>>> import numpy as np
>>> np.set_printoptions(precision=1, suppress=True, linewidth=100)
>>> rd = lambda a: np.round(a, 1) + 0
>>> B = np.array([[1, 0], [0, 1]])
>>> C = np.array([[-1, -1], [0, 2]])
>>> A = np.kron(B, C)
>>> print(A)
[[-1 -1  0  0]
 [ 0  2  0  0]
 [ 0  0 -1 -1]
 [ 0  0  0  2]]
>>> O, V = np.linalg.qr(A[:, :2])[0], np.linalg.qr(A[:, 2:])[0]
>>> sigma = np.linalg.svd(O.T @ V, compute_uv=False)
>>> print(np.degrees(np.arccos(sigma.clip(0, 1))))
[90. 90.]
>>> print(sigma)
[0. 0.]
>>> B = A[0, 0] * A[1:] - np.outer(A[1:, 0], A[0])
>>> print(B)
[[ 0 -2  0  0]
 [ 0  0  1  1]
 [ 0  0  0 -2]]
>>> print(np.linalg.matrix_rank(B), np.linalg.matrix_rank(A))
3 4
>>> print(A @ A)
[[ 1 -1  0  0]
 [ 0  4  0  0]
 [ 0  0  1 -1]
 [ 0  0  0  4]]
>>> print((A + A.T) / 2)
[[-1.  -0.5  0.   0. ]
 [-0.5  2.   0.   0. ]
 [ 0.   0.  -1.  -0.5]
 [ 0.   0.  -0.5  2. ]]
>>> print(np.allclose(A, A.T))
False
>>> print(rd(np.sort(np.abs(np.linalg.eigvals(A)))))
[1. 1. 2. 2.]
>>> print(np.linalg.matrix_power(A, 4))
[[ 1 -5  0  0]
 [ 0 16  0  0]
 [ 0  0  1 -5]
 [ 0  0  0 16]]
>>> np.linalg.determinant(A)
Traceback (most recent call last):
  File "<python-input-19>", line 1, in <module>
    np.linalg.determinant(A)
    ^^^^^^^^^^^^^^^^^^^^^
AttributeError: module 'numpy.linalg' has no attribute 'determinant'
>>> r0 = np.array([1, 2, 0, 2])
>>> B = A + np.outer(r0, np.eye(4)[0])
>>> print(B)
[[ 0. -1.  0.  0.]
 [ 2.  2.  0.  0.]
 [ 0.  0. -1. -1.]
 [ 2.  0.  0.  2.]]
>>> print(np.linalg.matrix_rank(B - A))
1
>>> x = np.array([3, -1, -2, 1])
>>> rhs = B @ x
>>> beta, lr = np.zeros(4), 1 / np.linalg.norm(B, 2) ** 2
>>> for i in range(10):
...     beta -= lr * B.T @ (B @ beta - rhs)
...     if i % 2 == 0: print(i, round(np.linalg.norm(B @ beta - rhs), 1))
... 
0 3.3
2 2.5
4 1.9
6 1.5
8 1.2
>>> print(rd(np.linalg.cond(B)))
8.0
>>> E = np.load("data.npy")
>>> print(rd(E))
[[ 1.   0.   0.   0. ]
 [ 0.   1.   0.   0. ]
 [ 0.   0.   0.3 -0.9]
 [ 0.   0.   0.9  0.3]]
>>> print((np.linalg.matrix_power((E != 0) + (E.T != 0) + np.eye(4), 4) > 0).astype(int))
[[1 0 0 0]
 [0 1 0 0]
 [0 0 1 1]
 [0 0 1 1]]
>>> print(np.flatnonzero(np.linalg.matrix_power((E != 0) + (E.T != 0) + np.eye(4), 4)[1]))
[1]
>>> print(rd(E @ E))
[[ 1.   0.   0.   0. ]
 [ 0.   1.   0.   0. ]
 [ 0.   0.  -0.8 -0.6]
 [ 0.   0.   0.6 -0.8]]
